$ python3 -q
>>> import numpy as np
>>> np.set_printoptions(precision=2, suppress=True, linewidth=100)
>>> rd = lambda a: np.round(a, 2) + 0
>>> M2 = np.array([[3, 1], [1, 0]])
>>> m1 = np.tile(M2, (2, 2))
>>> print(m1)
[[3 1 3 1]
 [1 0 1 0]
 [3 1 3 1]
 [1 0 1 0]]
>>> np.all(np.linalg.eigvalsh(m1) > 0)
np.False_
>>> print([round(float(np.linalg.det(m1[:i, :i])), 2) + 0 for i in range(1, 5)])
[3.0, -1.0, 0.0, 0.0]
>>> rd(np.linalg.eigvalsh(m1).min())
np.float64(-0.61)
>>> x = np.array([2, 0, 0, 1])
>>> a = np.maximum(m1 @ x, 0)
>>> np.maximum(m1 @ x, 0) - np.maximum(-m1 @ x, 0)
array([7, 2, 7, 2])
>>> np.maximum(m1 @ (3 * x), 0)
array([21,  6, 21,  6])
>>> m1.T @ a
array([46, 14, 46, 14])
>>> a
array([7, 2, 7, 2])
>>> print(np.flatnonzero(a > 1e-9))
[0 1 2 3]
>>> print(rd(np.linalg.eigvals(m1).sum().real))
6.0
>>> rd(np.linalg.det(m1[::-1]))
np.float64(0.0)
>>> M = np.load("x.npy")
>>> rd(M)
array([[ 1.  ,  0.  ,  0.  ,  0.  ],
       [ 0.  , -0.5 ,  0.87,  0.  ],
       [ 0.  , -0.87, -0.5 ,  0.  ],
       [ 0.  ,  0.  ,  0.  ,  1.  ]])
>>> r0 = np.array([1, 1, 0])
>>> rd(np.array([np.convolve(row, r0, "same") for row in M]))
array([[ 1.  ,  0.  ,  0.  ,  0.  ],
       [-0.5 ,  0.37,  0.87,  0.  ],
       [-0.87, -1.37, -0.5 ,  0.  ],
       [ 0.  ,  0.  ,  1.  ,  1.  ]])
>>> Q = M.astype(float).copy()
>>> for j in range(4):
...     Q[:, j] -= Q[:, :j] @ (Q[:, :j].T @ Q[:, j])
...     Q[:, j] /= np.linalg.norm(Q[:, j])
... 
>>> rd(Q.T @ M)
array([[1., 0., 0., 0.],
       [0., 1., 0., 0.],
       [0., 0., 1., 0.],
       [0., 0., 0., 1.]])
